$ python3 -q
>>> import numpy as np
>>> np.set_printoptions(precision=1, suppress=True, linewidth=140)
>>> rd = lambda a: np.round(a, 1) + 0
>>> data = np.load("layer10.npy")
>>> print(data)
[[ 4  1  1]
 [ 1 -2  2]
 [ 1  2 -2]]
>>> (data - data.T) / 2
array([[0., 0., 0.],
       [0., 0., 0.],
       [0., 0., 0.]])
>>> data @ data
array([[18,  4,  4],
       [ 4,  9, -7],
       [ 4, -7,  9]])
>>> np.trace(data)
np.int64(0)
>>> r0 = np.array([0, 3, 0])
>>> Y = data + np.outer(r0, np.eye(3)[2])
>>> print(np.linalg.matrix_rank(np.linalg.inv(Y) - np.linalg.inv(data), tol=1e-8))
1
>>> Y
array([[ 4.,  1.,  1.],
       [ 1., -2.,  5.],
       [ 1.,  2., -2.]])
>>> arr = np.array([[3.0, 0.0, 6.0, -6.0, 6.0],
...     [0.0, -1.0, 0.0, 0.0, 0.0],
...     [6.0, 0.0, 8.0, -9.0, 9.0],
...     [-6.0, 0.0, -9.0, 8.0, -9.0],
...     [6.0, 0.0, 9.0, -9.0, 8.0]])
>>> print(arr)
[[ 3.  0.  6. -6.  6.]
 [ 0. -1.  0.  0.  0.]
 [ 6.  0.  8. -9.  9.]
 [-6.  0. -9.  8. -9.]
 [ 6.  0.  9. -9.  8.]]
>>> # equal to its transpose
>>> print(rd(np.linalg.eigvalsh(arr).min()))
-1.0
>>> [round(float(np.linalg.det(arr[:i, :i])), 2) + 0 for i in range(1, 6)]
[3.0, -3.0, 12.0, -21.0, 30.0]
>>> rd(np.linalg.det(2 * arr)), rd(np.linalg.det(arr))
(np.float64(960.0), np.float64(30.0))
>>> np.einsum("ij,ji->", arr, arr)
np.float64(904.0)
>>> rd(np.linalg.eigvals(arr).sum().real)
np.float64(26.0)
>>> w, evecs = np.linalg.eig(arr)
>>> rd(arr @ evecs[:, 0] - w[0] * evecs[:, 0])
array([0., 0., 0., 0., 0.])
>>> print(rd(np.sort(np.linalg.eigvals(np.linalg.inv(arr)))))
[-1. -1. -1. -1.  0.]
>>> rd(np.linalg.norm(arr) ** 2 / np.linalg.norm(arr, 2) ** 2)
np.float64(1.0)
>>> rd(np.linalg.norm(arr, 1)), rd(np.linalg.norm(arr, np.inf))
(np.float64(32.0), np.float64(32.0))
>>> np.linalg.norm(arr, axis=1).argmax()
np.int64(2)
>>> rd(np.linalg.norm(arr[0], 1)), rd(np.linalg.norm(arr[0], np.inf))
(np.float64(21.0), np.float64(6.0))
>>> J = np.load("sample16.npy")
>>> rd(J)
array([[ 0.5,  0.9,  0. ,  0. ],
       [-0.9,  0.5,  0. ,  0. ],
       [ 0. ,  0. ,  1. ,  0. ],
       [ 0. ,  0. ,  0. ,  1. ]])
>>> r0, g = J[2], J[1]
>>> r0 @ g
np.float64(0.0)
>>> p = (r0 @ g) / (r0 @ r0) * r0
>>> rd(np.outer(r0, g))
array([[ 0. ,  0. ,  0. ,  0. ],
       [ 0. ,  0. ,  0. ,  0. ],
       [-0.9,  0.5,  0. ,  0. ],
       [ 0. ,  0. ,  0. ,  0. ]])
>>> rd(np.linalg.norm(r0 + g) ** 2 + np.linalg.norm(r0 - g) ** 2)
np.float64(4.0)
>>> np.linalg.matrix_rank(np.outer(r0, g))
np.int64(1)
>>> rng = np.random.default_rng(36557)
>>> idx = rng.permutation(4)
>>> Y = J[:, idx] * rng.choice([-1, 1], 4)
>>> rd(Y)
array([[ 0. ,  0.9, -0.5,  0. ],
       [ 0. ,  0.5,  0.9,  0. ],
       [ 1. ,  0. ,  0. ,  0. ],
       [ 0. ,  0. ,  0. ,  1. ]])
>>> U, _, VT = np.linalg.svd(J.T @ Y)
>>> rd(np.linalg.lstsq(J, Y)[0])
array([[ 0.,  0., -1.,  0.],
       [ 0.,  1.,  0.,  0.],
       [ 1.,  0.,  0.,  0.],
       [ 0.,  0.,  0.,  1.]])
>>> print(rd(U @ VT))
[[ 0.  0. -1.  0.]
 [ 0.  1.  0.  0.]
 [ 1.  0.  0.  0.]
 [ 0.  0.  0.  1.]]
>>> print(idx)
[2 1 0 3]
>>> M = np.load("data.npy")
>>> M
array([[-8.,  0.,  0.,  0.,  0.],
       [ 0., -2.,  1.,  3.,  2.],
       [ 0., -3.,  0., -3.,  1.],
       [ 0.,  1.,  0.,  1., -3.],
       [ 0.,  2., -2.,  2., -1.]])
>>> O = M.astype(float).copy()
>>> for j in range(5):
...     O[:, j] -= O[:, :j] @ (O[:, :j].T @ O[:, j])
...     O[:, j] /= np.linalg.norm(O[:, j])
... 
>>> rd(O.T @ M)
array([[ 8. ,  0. ,  0. ,  0. ,  0. ],
       [ 0. ,  4.2, -1.4,  1.9, -2.8],
       [ 0. ,  0. ,  1.7,  1. ,  0. ],
       [ 0. ,  0. ,  0. ,  4.3,  0.8],
       [ 0. ,  0. ,  0. ,  0. ,  2.5]])
>>> print(rd(O.T @ O))
[[1. 0. 0. 0. 0.]
 [0. 1. 0. 0. 0.]
 [0. 0. 1. 0. 0.]
 [0. 0. 0. 1. 0.]
 [0. 0. 0. 0. 1.]]
>>> (np.linalg.matrix_power((M != 0) + (M.T != 0) + np.eye(5), 5) > 0).astype(int)
array([[1, 0, 0, 0, 0],
       [0, 1, 1, 1, 1],
       [0, 1, 1, 1, 1],
       [0, 1, 1, 1, 1],
       [0, 1, 1, 1, 1]])
>>> print((M != 0).astype(int))
[[1 0 0 0 0]
 [0 1 1 1 1]
 [0 1 0 1 1]
 [0 1 0 1 1]
 [0 1 1 1 1]]
>>> rd(np.linalg.det(M))
np.float64(-640.0)
>>> Y = np.linalg.inv(M)
>>> rd(np.linalg.cond(M))
np.float64(5.5)
>>> rd(np.linalg.det(M) * np.linalg.det(Y))
np.float64(1.0)
>>> rd(np.linalg.slogdet(M)[0])
np.float64(-1.0)
>>> rd(M @ Y)
array([[1., 0., 0., 0., 0.],
       [0., 1., 0., 0., 0.],
       [0., 0., 1., 0., 0.],
       [0., 0., 0., 1., 0.],
       [0., 0., 0., 0., 1.]])
>>> print(rd(Y))
[[-0.1  0.   0.   0.   0. ]
 [ 0.  -0.2 -0.3 -0.2 -0.1]
 [ 0.   0.  -0.3  0.1 -0.5]
 [ 0.   0.2  0.   0.1  0.1]
 [ 0.   0.  -0.1 -0.4  0. ]]
>>> rd(np.linalg.det(M) * Y)
array([[  80.,    0.,    0.,    0.,    0.],
       [   0.,  128.,  216.,  136.,   64.],
       [   0.,    0.,  200.,  -40.,  320.],
       [   0., -128.,   24.,  -56.,  -64.],
       [   0.,    0.,   80.,  240.,    0.]])
>>> rd(np.linalg.inv(Y))
array([[-8.,  0.,  0.,  0.,  0.],
       [ 0., -2.,  1.,  3.,  2.],
       [ 0., -3.,  0., -3.,  1.],
       [ 0.,  1.,  0.,  1., -3.],
       [ 0.,  2., -2.,  2., -1.]])
>>> hat = np.triu(np.array([[-3, 0, -3, -2, -3],
...     [3, -3, -1, 1, 2],
...     [3, 1, -2, -3, 3],
...     [-3, -3, -2, 1, 2],
...     [0, 2, -3, -3, -3]]), 1) + np.eye(5)
>>> Y = hat @ M @ np.linalg.inv(hat)
>>> hat @ M - M @ hat
array([[  0.,   1., -18., -15., -18.],
       [  0.,   8.,  -6.,  13., -11.],
       [  0.,   3.,  -9.,   6.,  18.],
       [  0.,   4.,  -3.,   3.,  -6.],
       [  0.,   0.,   2.,  -8.,  -2.]])
>>> Y
array([[ -8.,   1., -17., -67., 165.],
       [  0.,   6.,   3.,  14., -53.],
       [  0.,   0.,  -6., -18.,  61.],
       [  0.,   5.,   1.,   3., -24.],
       [  0.,   2.,   0.,   0.,  -5.]])
>>> rd(np.linalg.det(Y))
np.float64(-640.0)
>>> K = np.tril(np.array([[2, 0, 0], [1, -2, -1], [-2, -1, -2]]), -1) + np.eye(3, dtype=int)
>>> K
array([[ 1,  0,  0],
       [ 1,  1,  0],
       [-2, -1,  1]])
>>> # triangular, det is the product of the diagonal
>>> vec = np.array([2, 1, -1, -2])
>>> print(rd(J @ vec))
[ 1.9 -1.2 -1.  -2. ]
>>> rd(np.einsum("ij,j->i", J, vec))
array([ 1.9, -1.2, -1. , -2. ])
>>> np.linalg.norm(J @ vec) <= np.linalg.norm(J, 2) * np.linalg.norm(vec) + 1e-9
np.True_
>>> (J @ vec).argmax()
np.int64(0)
>>> np.sign((J @ vec).round(6))
array([ 1., -1., -1., -1.])
>>> rd((J * vec).sum(axis=1))
array([ 1.9, -1.2, -1. , -2. ])
>>> Y = np.array([[9, 1, 7], [1, 9, 6]])
>>> W2 = np.kron(Y, K)
>>> W2
array([[  9,   0,   0,   1,   0,   0,   7,   0,   0],
       [  9,   9,   0,   1,   1,   0,   7,   7,   0],
       [-18,  -9,   9,  -2,  -1,   1, -14,  -7,   7],
       [  1,   0,   0,   9,   0,   0,   6,   0,   0],
       [  1,   1,   0,   9,   9,   0,   6,   6,   0],
       [ -2,  -1,   1, -18,  -9,   9, -12,  -6,   6]])
